In [1]: import numpy as np

In [2]: import numpy.linalg as la

In [3]: np.set_printoptions(precision=2, suppress=True, linewidth=140, floatmode="fixed")

In [4]: cent = np.sign(np.array([[1, -1, -9, -9], [-5, -3, 2, 1], [-5, 1, -6, -5], [8, -4, 0, 0]]))

In [5]: M2 = (np.tril(cent, -1) + np.eye(4)) @ (np.triu(cent, 1) + np.eye(4))

In [6]: ev = np.array([-4, -3, 3, 2])

In [7]: K = np.rint(M2 * ev @ la.inv(M2)) + 0

In [8]: K
Out[8]: 
array([[ -5.00,  -6.00,  -6.00, -11.00],
       [  2.00,   8.00,  12.00,  22.00],
       [  2.00,   6.00,  15.00,  23.00],
       [ -2.00,  -6.00, -12.00, -20.00]])

In [9]: M2 = np.array([[-3, -5], [-4, -5]])

In [10]: cent = np.kron(M2, K)

In [11]: cent
Out[11]: 
array([[  15.00,   18.00,   18.00,   33.00,   25.00,   30.00,   30.00,   55.00],
       [  -6.00,  -24.00,  -36.00,  -66.00,  -10.00,  -40.00,  -60.00, -110.00],
       [  -6.00,  -18.00,  -45.00,  -69.00,  -10.00,  -30.00,  -75.00, -115.00],
       [   6.00,   18.00,   36.00,   60.00,   10.00,   30.00,   60.00,  100.00],
       [  20.00,   24.00,   24.00,   44.00,   25.00,   30.00,   30.00,   55.00],
       [  -8.00,  -32.00,  -48.00,  -88.00,  -10.00,  -40.00,  -60.00, -110.00],
       [  -8.00,  -24.00,  -60.00,  -92.00,  -10.00,  -30.00,  -75.00, -115.00],
       [   8.00,   24.00,   48.00,   80.00,   10.00,   30.00,   60.00,  100.00]])

In [12]: la.matrix_rank(cent)
Out[12]: np.int64(8)

In [13]: np.round(la.norm(K, 2) / la.norm(K), 2)
Out[13]: np.float64(0.99)

In [14]: x = np.array([-2, 1, 2, 1])

In [15]: rhs = K @ x

In [16]: c, lr = np.zeros(4), 1 / la.norm(K, 2) ** 2

In [17]: for i in range(200):
    ...:     c -= lr * K.T @ (K @ c - rhs)
    ...:     if i % 50 == 0: print(i, round(la.norm(K @ c - rhs), 2))
    ...: 
0 7.79
50 4.82
100 3.06
150 2.03

In [18]: np.round(la.cond(K), 2)
Out[18]: np.float64(282.98)

In [19]: c
Out[19]: array([-0.99, -0.21,  1.22,  1.74])

In [20]: mat = np.array([[0.1, 0.4, 0.0, 0.6, 0.2, -1.0],
    ...:     [1.1, 0.6, 0.0, -0.3, -0.6, 4.0],
    ...:     [-0.2, -0.2, 1.4, 0.2, 1.0, -1.2],
    ...:     [1.6, 0.4, 0.2, 0.7, 0.4, 1.2],
    ...:     [0.5, 0.4, -1.0, -1.7, -0.9, -0.6],
    ...:     [-0.5, 0.2, -1.3, 0.4, -0.6, -0.7],
    ...:     [-0.6, -0.7, 1.1, -1.8, 0.2, 0.3],
    ...:     [0.7, -0.9, 0.8, -2.9, -0.5, 1.4]])

In [21]: mat[:, 5] *= 5

In [22]: mat
Out[22]: 
array([[ 0.10,  0.40,  0.00,  0.60,  0.20, -5.00],
       [ 1.10,  0.60,  0.00, -0.30, -0.60, 20.00],
       [-0.20, -0.20,  1.40,  0.20,  1.00, -6.00],
       [ 1.60,  0.40,  0.20,  0.70,  0.40,  6.00],
       [ 0.50,  0.40, -1.00, -1.70, -0.90, -3.00],
       [-0.50,  0.20, -1.30,  0.40, -0.60, -3.50],
       [-0.60, -0.70,  1.10, -1.80,  0.20,  1.50],
       [ 0.70, -0.90,  0.80, -2.90, -0.50,  7.00]])

In [23]: M2 = mat / np.sqrt((mat ** 2).mean(axis=1, keepdims=True))

In [24]: la.matrix_rank(mat - mat.mean(axis=1, keepdims=True))
Out[24]: np.int64(5)

In [25]: la.matrix_rank(M2) == la.matrix_rank(mat)
Out[25]: np.True_

In [26]: M = np.array([[0, -2, -2, -2, 0, -1, 2, 1],
    ...:     [0, 0, 2, 2, 1, 2, 1, 1],
    ...:     [0, 0, 0, 0, -1, 0, -2, 1],
    ...:     [0, 0, 0, 0, 0, -1, -1, 2],
    ...:     [0, 0, 0, 0, 0, 2, 2, -1],
    ...:     [0, 0, 0, 0, 0, 0, 0, -2],
    ...:     [0, 0, 0, 0, 0, 0, 0, 2],
    ...:     [0, 0, 0, 0, 0, 0, 0, 0]])

In [27]: M
Out[27]: 
array([[ 0, -2, -2, -2,  0, -1,  2,  1],
       [ 0,  0,  2,  2,  1,  2,  1,  1],
       [ 0,  0,  0,  0, -1,  0, -2,  1],
       [ 0,  0,  0,  0,  0, -1, -1,  2],
       [ 0,  0,  0,  0,  0,  2,  2, -1],
       [ 0,  0,  0,  0,  0,  0,  0, -2],
       [ 0,  0,  0,  0,  0,  0,  0,  2],
       [ 0,  0,  0,  0,  0,  0,  0,  0]])

In [28]: np.round(np.trace(la.pinv(M) @ M), 2)
Out[28]: np.float64(5.0)
